% ipython --no-banner

In [1]: import numpy as np

In [2]: from numpy import linalg as LA

In [3]: np.set_printoptions(precision=1, suppress=True, linewidth=200)

In [4]: u = np.array([5, 1, 0, 1, 0])

In [5]: rng = np.random.default_rng(3106)

In [6]: F = np.outer(rng.normal(size=19), u) + 0.1 * rng.normal(size=(19, 5))

In [7]: print(F.round(1) + 0)
[[-3.1 -0.6  0.  -0.7 -0.2]
 [-1.6 -0.4  0.  -0.3  0.1]
 [ 5.8  1.1 -0.1  1.1  0.1]
 [ 3.3  0.7  0.1  0.7  0.1]
 [-3.1 -0.5  0.1 -0.8  0. ]
 [-2.8 -0.5  0.2 -0.5 -0.1]
 [ 4.2  0.9 -0.1  0.8  0. ]
 [ 3.9  0.8 -0.1  0.8  0. ]
 [-2.1 -0.4 -0.1 -0.3  0.1]
 [-4.2 -0.8  0.  -0.9 -0.1]
 [-6.7 -1.4 -0.2 -1.4  0. ]
 [ 4.3  0.9  0.1  0.9  0.1]
 [ 5.8  1.2 -0.2  1.1  0. ]
 [-2.7 -0.6  0.1 -0.3  0. ]
 [ 2.2  0.6  0.1  0.3  0.1]
 [-7.5 -1.4  0.1 -1.6  0.1]
 [-5.6 -1.3  0.  -1.1  0. ]
 [ 3.9  0.6  0.1  0.6  0.1]
 [-7.8 -1.7  0.  -1.6  0.1]]

In [8]: # column 0 is much longer than the rest

In [9]: A2 = np.c_[F[:, :3] @ np.array([[0, 2, 2], [3, 3, 5], [0, 5, 3]]), np.array([2, 0, 0, 2, 1, 1, 2, 2, 1, 1, 2, 1, 1, 2, 1, 1, 2, 2, 1])]

In [10]: print(A2)
[[ -1.8  -8.3  -9.5   2. ]
 [ -1.1  -4.2  -5.    0. ]
 [  3.3  14.6  17.    0. ]
 [  2.2   9.2  10.5   2. ]
 [ -1.5  -7.3  -8.4   1. ]
 [ -1.6  -6.4  -7.9   1. ]
 [  2.6  10.5  12.4   2. ]
 [  2.3   9.7  11.4   2. ]
 [ -1.1  -6.1  -6.6   1. ]
 [ -2.5 -10.8 -12.5   1. ]
 [ -4.2 -18.2 -20.7   2. ]
 [  2.7  11.5  13.2   1. ]
 [  3.7  14.6  17.4   1. ]
 [ -1.7  -6.7  -8.    2. ]
 [  1.7   6.6   7.6   1. ]
 [ -4.3 -18.9 -22.    1. ]
 [ -3.8 -15.1 -17.5   2. ]
 [  1.8  10.3  11.2   2. ]
 [ -5.1 -20.6 -24.    1. ]]

In [11]: print(LA.norm(LA.qr(F)[0].T @ A2, axis=0) ** 2 / ((A2 ** 2).sum(axis=0) + 1e-12))
[1.  1.  1.  0.1]

In [12]: print(LA.matrix_rank(A2))
4

In [13]: print(LA.matrix_rank(np.c_[F, A2]))
6

In [14]: C2 = F.T @ F

In [15]: print(np.round(np.trace(C2), 1), round(float((F ** 2).sum()), 1))
437.0 437.0

In [16]: print(np.diag(C2))
[403.5  16.6   0.2  16.5   0.1]

In [17]: print(LA.matrix_rank(C2))
5

In [18]: D = LA.norm(F[:, None] - F[None], axis=-1)

In [19]: print(D.mean(axis=1).argmax())
18

In [20]: print(D.shape)
(19, 19)

In [21]: print(D[7])
[ 7.4  5.7  2.   0.6  7.3  7.   0.3  0.   6.3  8.5 11.   0.4  2.   6.9  1.8 11.9  9.9  0.3 12.2]

In [22]: print(D[:5, :5])
[[0.  1.6 9.3 6.8 0.3]
 [1.6 0.  7.7 5.1 1.6]
 [9.3 7.7 0.  2.6 9.3]
 [6.8 5.1 2.6 0.  6.7]
 [0.3 1.6 9.3 6.7 0. ]]

In [23]: print(LA.norm(F, axis=1))
[3.3 1.7 6.  3.5 3.3 2.9 4.4 4.1 2.2 4.4 6.9 4.4 6.1 2.8 2.3 7.8 5.8 4.  8.1]

In [24]: cen = (F - F.mean(axis=0)) / F.std(axis=0)

In [25]: print(cen.std(axis=0))
[1. 1. 1. 1. 1.]

In [26]: print(np.argwhere(np.abs(cen) > 2))
[[0 4]]

In [27]: b = LA.lstsq(np.delete(cen, 0, axis=1), cen[:, 0])[0]

In [28]: print(b.round(1) + 0)
[0.5 0.  0.5 0. ]

In [29]: hat = F @ LA.solve(F.T @ F, F.T)

In [30]: print(round(float(np.trace(hat)), 1))
5.0

In [31]: print(np.allclose(hat @ hat, hat))
True

In [32]: print(np.round(LA.eigvalsh(hat), 1) + 0)
[0. 0. 0. 0. 0. 0. 0. 0. 0. 0. 0. 0. 0. 0. 1. 1. 1. 1. 1.]

In [33]: print(np.diag(hat))
[0.3 0.1 0.2 0.2 0.3 0.2 0.1 0.1 0.4 0.2 0.3 0.2 0.3 0.4 0.3 0.4 0.2 0.6 0.4]

In [34]: print(hat @ F[:, 3])
[-0.7 -0.3  1.1  0.7 -0.8 -0.5  0.8  0.8 -0.3 -0.9 -1.4  0.9  1.1 -0.3  0.3 -1.6 -1.1  0.6 -1.6]

In [35]: M = np.array([[-1.4, 0.5, 0.9],
    ...:     [-0.7, -0.3, 0.0],
    ...:     [0.7, 0.3, 1.3],
    ...:     [1.0, -0.6, -0.4],
    ...:     [0.2, 0.6, 0.0],
    ...:     [0.1, -0.8, -1.1]])

In [36]: C2 = M.T @ M

In [37]: print(np.diag(C2))
[4.  1.8 3.9]

In [38]: print(LA.eigvalsh(C2)[::-1])
[5.8 3.3 0.6]

In [39]: A2 = np.array([[2, 1, 3, 0, 1, 0, 3, 0, 2], [1, 1, 3, 0, 1, 0, 0, 0, 3]])

In [40]: mat = A2.T @ A2

In [41]: print(mat)
[[ 5  3  9  0  3  0  6  0  7]
 [ 3  2  6  0  2  0  3  0  5]
 [ 9  6 18  0  6  0  9  0 15]
 [ 0  0  0  0  0  0  0  0  0]
 [ 3  2  6  0  2  0  3  0  5]
 [ 0  0  0  0  0  0  0  0  0]
 [ 6  3  9  0  3  0  9  0  6]
 [ 0  0  0  0  0  0  0  0  0]
 [ 7  5 15  0  5  0  6  0 13]]

In [42]: evals, vecs = LA.eigh(mat)

In [43]: print(np.round(vecs.T @ vecs, 1) + 0)
[[1. 0. 0. 0. 0. 0. 0. 0. 0.]
 [0. 1. 0. 0. 0. 0. 0. 0. 0.]
 [0. 0. 1. 0. 0. 0. 0. 0. 0.]
 [0. 0. 0. 1. 0. 0. 0. 0. 0.]
 [0. 0. 0. 0. 1. 0. 0. 0. 0.]
 [0. 0. 0. 0. 0. 1. 0. 0. 0.]
 [0. 0. 0. 0. 0. 0. 1. 0. 0.]
 [0. 0. 0. 0. 0. 0. 0. 1. 0.]
 [0. 0. 0. 0. 0. 0. 0. 0. 1.]]

In [44]: print(np.round(vecs @ np.diag(evals) @ vecs.T, 1) + 0)
[[ 5.  3.  9.  0.  3.  0.  6.  0.  7.]
 [ 3.  2.  6.  0.  2.  0.  3.  0.  5.]
 [ 9.  6. 18.  0.  6.  0.  9.  0. 15.]
 [ 0.  0.  0.  0.  0.  0.  0.  0.  0.]
 [ 3.  2.  6.  0.  2.  0.  3.  0.  5.]
 [ 0.  0.  0.  0.  0.  0.  0.  0.  0.]
 [ 6.  3.  9.  0.  3.  0.  9.  0.  6.]
 [ 0.  0.  0.  0.  0.  0.  0.  0.  0.]
 [ 7.  5. 15.  0.  5.  0.  6.  0. 13.]]

In [45]: z = rng.permutation(9)

In [46]: print(z)
[8 4 0 5 6 3 7 2 1]

In [47]: A2 = mat[z][:, z]

In [48]: print(np.allclose(A2, mat))
False

In [49]: print(np.diag(A2))
[13  2  5  0  9  0  0 18  2]

In [50]: print(np.trace(A2))
49

In [51]: print(round(LA.det(A2), 1), round(LA.det(mat[z]), 1))
0.0 0.0

In [52]: print(np.round(np.sort(np.abs(LA.eigvals(A2))), 1) + 0)
[ 0.   0.   0.   0.   0.   0.   0.   5.2 43.8]

In [53]: feats = np.load("w.npy")

In [54]: print(feats)
[[ 2.   0.7  1.5  0.5]
 [-1.2 -1.9 -0.3  1.7]
 [-0.3 -0.1 -0.7  0.5]
 [ 0.6  0.5  1.1 -1.7]]

In [55]: evals, vecs = LA.eig(feats)

In [56]: print(np.round(np.sort(LA.eigvals(feats @ feats)), 1) + 0)
[0.  1.3 3.  7.6]

In [57]: print(np.sort(LA.eigvals(feats.T)))
[-2.8 -1.1 -0.1  1.7]

In [58]: print(evals)
[ 1.7 -2.8 -0.1 -1.1]

In [59]: print(np.round(feats @ vecs[:, 0] - evals[0] * vecs[:, 0], 1) + 0)
[0. 0. 0. 0.]

In [60]: z = rng.permutation(4)

In [61]: A2 = feats[:, z] * rng.choice([-1, 1], 4)

In [62]: print(A2)
[[-2.  -1.5 -0.5 -0.7]
 [ 1.2  0.3 -1.7  1.9]
 [ 0.3  0.7 -0.5  0.1]
 [-0.6 -1.1  1.7 -0.5]]

In [63]: left, _, VT = LA.svd(feats.T @ A2)

In [64]: print(np.round(LA.lstsq(feats, A2)[0], 1) + 0)
[[-1.  0.  0.  0.]
 [ 0.  0.  0. -1.]
 [ 0. -1.  0.  0.]
 [ 0.  0. -1.  0.]]

In [65]: print(LA.cond(mat) > 100)
True

In [66]: print(np.argsort(-LA.norm(mat, axis=0).round(6), kind="stable")[:3])
[2 8 6]

In [67]: left, sig, VT = LA.svd(feats)

In [68]: print(sig)
[3.8 2.1 1.2 0.1]

In [69]: print(np.argmax(sig[:-1] / (sig[1:] + 1e-6)) + 1)
3

In [70]: A2 = left[:, :3] @ np.diag(sig[:3]) @ VT[:3]

In [71]: print(np.round(LA.norm(feats - A2) / LA.norm(feats), 1))
0.0

In [72]: print(round(float(LA.norm(feats - A2, 2)), 1), round(sig[3], 1))
0.1 0.1

In [73]: print(LA.matrix_rank(feats, rtol=0.05))
3

In [74]: z = rng.permutation(4)

In [75]: print(z)
[1 3 2 0]

In [76]: A2 = feats[z][:, z]

In [77]: print(np.trace(A2))
-2.3

In [78]: print(np.sort(np.abs(LA.eigvals(A2))))
[0.1 1.1 1.7 2.8]

In [79]: data = np.loadtxt("sample19.csv", delimiter=",")

In [80]: print(data)
[[ 1.  0.  0.  0.  0.  0.  0.  0.  0.]
 [ 0.  7.  0.  0.  0.  0.  0.  0.  0.]
 [ 0.  0.  1.  0.  0.  0.  0.  0.  0.]
 [ 0.  0.  0.  3.  0.  0.  0.  0.  0.]
 [ 0.  0.  0.  0.  7.  0.  0.  0.  0.]
 [ 0.  0.  0.  0.  0.  6.  0.  0.  0.]
 [ 0.  0.  0.  0.  0.  0. -5.  0.  0.]
 [ 0.  0.  0.  0.  0.  0.  0. -1.  0.]
 [ 0.  0.  0.  0.  0.  0.  0.  0.  4.]]

In [81]: print(np.allclose(data @ data.T, data.T @ data))
True

In [82]: print(data @ data)
[[ 1.  0.  0.  0.  0.  0.  0.  0.  0.]
 [ 0. 49.  0.  0.  0.  0.  0.  0.  0.]
 [ 0.  0.  1.  0.  0.  0.  0.  0.  0.]
 [ 0.  0.  0.  9.  0.  0.  0.  0.  0.]
 [ 0.  0.  0.  0. 49.  0.  0.  0.  0.]
 [ 0.  0.  0.  0.  0. 36.  0.  0.  0.]
 [ 0.  0.  0.  0.  0.  0. 25.  0.  0.]
 [ 0.  0.  0.  0.  0.  0.  0.  1.  0.]
 [ 0.  0.  0.  0.  0.  0.  0.  0. 16.]]

In [83]: print(np.sort(np.abs(LA.eigvals(data))))
[1. 1. 1. 3. 4. 5. 6. 7. 7.]

In [84]: Q, _ = LA.qr(np.array([[0.7, -0.3, 0.2, -0.5, -0.5, -2.0, 1.0],
    ...:     [0.5, 0.6, -0.1, -1.4, 0.1, 0.7, 0.5],
    ...:     [0.8, -2.3, 1.0, -0.3, 0.4, 0.5, 0.8],
    ...:     [0.0, 0.3, -0.2, -1.2, -0.1, 0.0, -1.4],
    ...:     [0.2, 1.5, -0.9, 1.3, 0.7, 0.4, 0.4],
    ...:     [0.8, -1.7, 1.6, -0.5, 1.0, -1.4, 0.7],
    ...:     [-0.1, -0.4, -0.7, -0.1, 0.2, -0.2, -2.0]]))

In [85]: J = 5 * Q

In [86]: print(J.round(1) + 0)
[[-2.4 -1.2 -0.9 -0.2  3.4  2.3 -0.1]
 [-1.7 -2.3  0.  -2.7 -0.9 -1.8  2.3]
 [-2.8  2.3 -1.7  0.6  0.2 -2.7 -1.2]
 [ 0.  -0.6 -0.3 -2.9 -1.   0.6 -3.9]
 [-0.7 -3.2 -1.2  2.9 -1.6 -0.1 -1.2]
 [-2.8  1.2  2.3  0.4 -2.4  2.2  0.4]
 [ 0.3  1.  -3.8 -0.7 -1.7  2.   1.4]]

In [87]: print(np.round(J @ J.T, 1) + 0)
[[25.  0.  0.  0.  0.  0.  0.]
 [ 0. 25.  0.  0.  0.  0.  0.]
 [ 0.  0. 25.  0.  0.  0.  0.]
 [ 0.  0.  0. 25.  0.  0.  0.]
 [ 0.  0.  0.  0. 25.  0.  0.]
 [ 0.  0.  0.  0.  0. 25.  0.]
 [ 0.  0.  0.  0.  0.  0. 25.]]

In [88]: print(np.round(LA.pinv(J), 1) + 0)
[[-0.1 -0.1 -0.1  0.   0.  -0.1  0. ]
 [ 0.  -0.1  0.1  0.  -0.1  0.   0. ]
 [ 0.   0.  -0.1  0.   0.   0.1 -0.2]
 [ 0.  -0.1  0.  -0.1  0.1  0.   0. ]
 [ 0.1  0.   0.   0.  -0.1 -0.1 -0.1]
 [ 0.1 -0.1 -0.1  0.   0.   0.1  0.1]
 [ 0.   0.1  0.  -0.2  0.   0.   0.1]]

In [89]: print(LA.svd(J, compute_uv=False))
[5. 5. 5. 5. 5. 5. 5.]

In [90]: x = np.array([-8, -7, 1, 0, 7, 2, 0])

In [91]: h1 = np.maximum(J @ x, 0)

In [92]: print(np.flatnonzero(h1 > 1e-9))
[0 1 2 4 5]

In [93]: print(J.T @ h1)
[-192.6 -155.3  -57.8  -21.1  136.1   93.9   21. ]

In [94]: z = rng.integers(0, 3, 6)

In [95]: m1 = np.array([[0, -5, 5, -2, 2, 4],
    ...:     [5, -5, 0, 2, -3, 4],
    ...:     [-2, -1, 0, -4, -2, 0],
    ...:     [-3, 4, -3, 5, 2, -3],
    ...:     [-4, -5, 5, 2, -5, -5],
    ...:     [3, -4, 1, -5, -2, 1]]) * (z[:, None] == z)

In [96]: print(m1)
[[ 0  0  5  0  0  0]
 [ 0 -5  0  0  0  4]
 [-2  0  0  0  0  0]
 [ 0  0  0  5  2  0]
 [ 0  0  0  2 -5  0]
 [ 0 -4  0  0  0  1]]

In [97]: u = np.array([0, -7])

In [98]: print(np.round(np.correlate(J[2], J[4], "full"), 1) + 0)
[  3.3  -2.3   6.3 -12.3  12.3   3.6   0.    8.3  -7.1  -1.2  10.1   5.7   0.8]

In [99]: print(np.convolve(J[2], u))
[  0.   19.5 -15.8  11.9  -4.5  -1.2  19.1   8.3]

In [100]: print(np.polyval(u, J[2]))
[-7. -7. -7. -7. -7. -7. -7.]

In [101]: theta = np.radians(15)

In [102]: Rm = np.eye(6)

In [103]: Rm[3, 3] = Rm[1, 1] = np.cos(theta)

In [104]: Rm[3, 1], Rm[1, 3] = -np.sin(theta), np.sin(theta)

In [105]: print(Rm)
[[ 1.   0.   0.   0.   0.   0. ]
 [ 0.   1.   0.   0.3  0.   0. ]
 [ 0.   0.   1.   0.   0.   0. ]
 [ 0.  -0.3  0.   1.   0.   0. ]
 [ 0.   0.   0.   0.   1.   0. ]
 [ 0.   0.   0.   0.   0.   1. ]]

In [106]: A2 = m1 @ Rm.T

In [107]: print(LA.svd(m1, compute_uv=False), LA.svd(A2, compute_uv=False))
[7.5 5.4 5.4 5.  2.  1.5] [7.5 5.4 5.4 5.  2.  1.5]

In [108]: print(np.abs(A2 - m1).max(axis=0))
[0.  1.3 0.  1.3 0.  0. ]

In [109]: print(np.allclose(LA.norm(m1, axis=1), LA.norm(A2, axis=1)))
True

In [110]: print(np.allclose(m1 @ m1.T, A2 @ A2.T))
True

In [111]: print((Rm + Rm.T) / 2)
[[1. 0. 0. 0. 0. 0.]
 [0. 1. 0. 0. 0. 0.]
 [0. 0. 1. 0. 0. 0.]
 [0. 0. 0. 1. 0. 0.]
 [0. 0. 0. 0. 1. 0.]
 [0. 0. 0. 0. 0. 1.]]

In [112]: print(round(float(LA.det(Rm)), 1))
1.0

In [113]: print(np.sort(np.abs(LA.eigvals(Rm))))
[1. 1. 1. 1. 1. 1.]

In [114]: print(np.allclose(Rm, Rm.T))
False

In [115]: print(Rm @ Rm)
[[ 1.   0.   0.   0.   0.   0. ]
 [ 0.   0.9  0.   0.5  0.   0. ]
 [ 0.   0.   1.   0.   0.   0. ]
 [ 0.  -0.5  0.   0.9  0.   0. ]
 [ 0.   0.   0.   0.   1.   0. ]
 [ 0.   0.   0.   0.   0.   1. ]]

In [116]: Q, vecs = LA.qr(data[:, :1])[0], LA.qr(data[:, 1:])[0]

In [117]: sig = LA.svd(Q.T @ vecs, compute_uv=False)

In [118]: print(sig)
[0.]

In [119]: print(np.degrees(np.arccos(sig.clip(0, 1))))
[90.]

In [120]: W0 = np.load("case1.npy")

In [121]: print(W0)
[[1 0 0 0 0 0 0 0 0 0]
 [2 1 0 0 0 0 0 0 0 0]
 [7 2 1 0 0 0 0 0 0 0]
 [9 9 0 1 0 0 0 0 0 0]
 [1 3 0 5 1 0 0 0 0 0]
 [5 6 0 2 1 1 0 0 0 0]
 [6 0 9 7 4 7 1 0 0 0]
 [3 3 2 9 4 5 6 1 0 0]
 [5 6 0 0 2 5 3 2 1 0]
 [2 0 4 0 5 1 6 1 5 1]]

In [122]: # triangular, det is the product of the diagonal

In [123]: u = np.array([-1, 3, 3])

In [124]: print(np.array([np.convolve(row, u, "same") for row in W0]))
[[ 3  3  0  0  0  0  0  0  0  0]
 [ 5  9  3  0  0  0  0  0  0  0]
 [19 26  9  3  0  0  0  0  0  0]
 [18 54 26  3  3  0  0  0  0  0]
 [ 0 12  4 14 18  3  0  0  0  0]
 [ 9 33 16  5  8  6  3  0  0  0]
 [18  9 20 44 26 32 24  3  0  0]
 [ 6 16  6 29 34 21 32 21  3  0]
 [ 9 33 18 -2  1 18 22 14  9  3]
 [ 6  2 12  7 14 12 20 16 17 18]]

In [125]: print(np.correlate(W0[1], W0[9], "full"))
[ 2 11  7 13  8 11  5  8  4  4  2  0  0  0  0  0  0  0  0]

In [126]: C2 = W0.T @ W0

In [127]: print(np.diag(C2))
[235 176 102 160  63 101  82   6  26   1]

In [128]: print([round(float(x), 1) for x in LA.svd(W0, compute_uv=False)[:3]])
[23.9, 14.3, 8.8]

In [129]: print(round(float(LA.norm(W0, 2) / LA.norm(W0)), 1))
0.8

In [130]: print(LA.matrix_rank(W0, rtol=0.1))
6
